% python3 -q
>>> import numpy as np
>>> np.set_printoptions(precision=1, suppress=True, linewidth=160)
>>> def tidy(a):
...     return np.round(a, 1) + 0
... 
>>> E = np.load("layer7.npy")
>>> E
array([[-0.1,  1. ,  0.9, -0.5,  0. ,  0.3,  0.6],
       [-0.2,  0.7,  1. , -0.8, -0.7,  0.9,  1. ],
       [-0.6,  1. ,  1. ,  0.9,  0.8,  1. ,  1. ],
       [-0.2,  0.4, -0.9,  1. ,  0.8,  0.1, -0.7],
       [-0.1, -0.4,  0.5,  0.2, -0.2,  0.7,  0.9],
       [-0.6,  0.9,  1. ,  1. ,  0.3,  1. ,  1. ],
       [-0.1,  0.5,  0.5,  0.1,  0. ,  0.4,  0.6],
       [ 0.4, -1. ,  0.4, -1. , -0.9, -0.7,  0. ],
       [-0.2,  0.4,  1. , -0.7, -0.7,  1. ,  1. ],
       [ 0. ,  0.6,  0.9, -0.6, -0.4,  0.5,  0.9],
       [-0.9,  1. , -0.8,  1. ,  1. ,  1. ,  1. ],
       [-0.6,  1. ,  0.7,  1. ,  0.9,  1. ,  1. ],
       [-0.4,  1. ,  0.1,  1. ,  1. ,  0.8,  0.5],
       [ 0.1,  0.2, -1. ,  0.6,  0.7, -0.9, -1. ],
       [-0.3, -0.8, -1. ,  1. ,  1. , -0.1, -1. ],
       [ 0.8, -1. , -1. , -1. , -1. , -1. , -1. ],
       [-0.2, -0.6,  0.6,  0.4, -0.2,  0.8,  1. ],
       [ 0.5, -1. ,  1. , -1. , -1. , -0.1,  1. ],
       [ 0.1,  0.6,  0.8, -0.9, -0.5, -0.3,  0. ],
       [-0.1,  0.9,  0.6, -0.2,  0.1,  0.2,  0.4],
       [ 0.2, -0.9, -1. ,  0.7,  0.5, -0.9, -1. ],
       [ 0.6, -1. , -0.8, -1. , -0.9, -1. , -1. ],
       [ 0.5, -1. , -1. ,  0. ,  0.3, -1. , -1. ]])
>>> cent = E[[8, 2]].astype(float)
>>> for _ in range(6):
...     z = np.linalg.norm(E[:, None] - cent, axis=-1).argmin(axis=1)
...     cent = np.array([E[z == j].mean(axis=0) for j in range(2)])
... 
>>> z
array([0, 0, 1, 1, 0, 1, 0, 0, 0, 0, 1, 1, 1, 1, 1, 0, 0, 0, 0, 0, 1, 0, 0])
>>> tidy(cent)
array([[ 0.1, -0.1,  0.4, -0.5, -0.4,  0. ,  0.3],
       [-0.4,  0.4, -0.2,  0.9,  0.8,  0.3,  0.1]])
>>> proj = E @ np.linalg.solve(E.T @ E, E.T)
>>> tidy(proj @ E[:, 5])
array([ 0.3,  0.9,  1. ,  0.1,  0.7,  1. ,  0.4, -0.7,  1. ,  0.5,  1. ,  1. ,  0.8, -0.9, -0.1, -1. ,  0.8, -0.1, -0.3,  0.2, -0.9, -1. , -1. ])
>>> tidy(np.trace(proj))
np.float64(7.0)
>>> dist = np.linalg.norm(E[:, None] - E[None], axis=-1)
>>> tidy(dist[:5, :5])
array([[0. , 1.1, 1.9, 2.9, 1.7],
       [1.1, 0. , 2.3, 3.6, 1.7],
       [1.9, 2.3, 0. , 2.8, 2. ],
       [2.9, 3.6, 2.8, 0. , 2.7],
       [1.7, 1.7, 2. , 2.7, 0. ]])
>>> dist.shape
(23, 23)
>>> np.flatnonzero(dist[15] < dist.mean() / 2)
array([15, 21])
>>> dist.mean(axis=1).argmax()
np.int64(15)
>>> tidy(np.linalg.norm(E, axis=1))
array([1.6, 2.1, 2.4, 1.8, 1.3, 2.3, 1. , 1.9, 2. , 1.7, 2.5, 2.4, 2. , 1.9, 2.2, 2.6, 1.6, 2.3, 1.5, 1.2, 2.1, 2.4, 2.1])
>>> np.unravel_index(dist.round(6).argmax(), dist.shape)
(np.int64(2), np.int64(15))
>>> Xc = E - E.mean(axis=0)
>>> U, sigma, VT = np.linalg.svd(Xc, full_matrices=False)
>>> tidy(VT[0] * np.sign(VT[0, np.abs(VT[0]).argmax()]))
array([-0.2,  0.5,  0.4,  0.2,  0.1,  0.5,  0.5])
>>> np.searchsorted(np.cumsum(sigma ** 2) / (sigma ** 2).sum(), 0.9) + 1
np.int64(3)
>>> (np.sign(U[:, 0]) == np.sign(U[0, 0])).astype(int)
array([1, 1, 1, 0, 1, 1, 1, 0, 1, 1, 1, 1, 1, 0, 0, 0, 1, 0, 0, 1, 0, 0, 0])
>>> tidy(sigma ** 2 / (sigma ** 2).sum())
array([0.6, 0.3, 0.1, 0. , 0. , 0. , 0. ])
>>> tidy(sigma)
array([7. , 5.5, 2.4, 1.5, 0.9, 0.6, 0.4])
>>> np.abs(U[:, 0]).argmax()
np.int64(15)
>>> z = E[:, 0] > np.median(E[:, 0])
>>> r0 = E[z].mean(axis=0) - E[~z].mean(axis=0)
>>> tidy(r0)
array([ 0.7, -1. , -0.6, -0.9, -0.6, -1.3, -0.9])
>>> mat = np.load("sample6.npy")
>>> mat
array([[-3,  1],
       [ 5, -3]])
>>> M2 = np.linalg.invert(mat)
Traceback (most recent call last):
  File "<python-input-32>", line 1, in <module>
    M2 = np.linalg.invert(mat)
         ^^^^^^^^^^^^^^^^
AttributeError: module 'numpy.linalg' has no attribute 'invert'
>>> M2 = np.linalg.inv(mat)
>>> tidy(np.linalg.inv(M2))
array([[-3.,  1.],
       [ 5., -3.]])
>>> np.allclose(M2, mat.T)
False
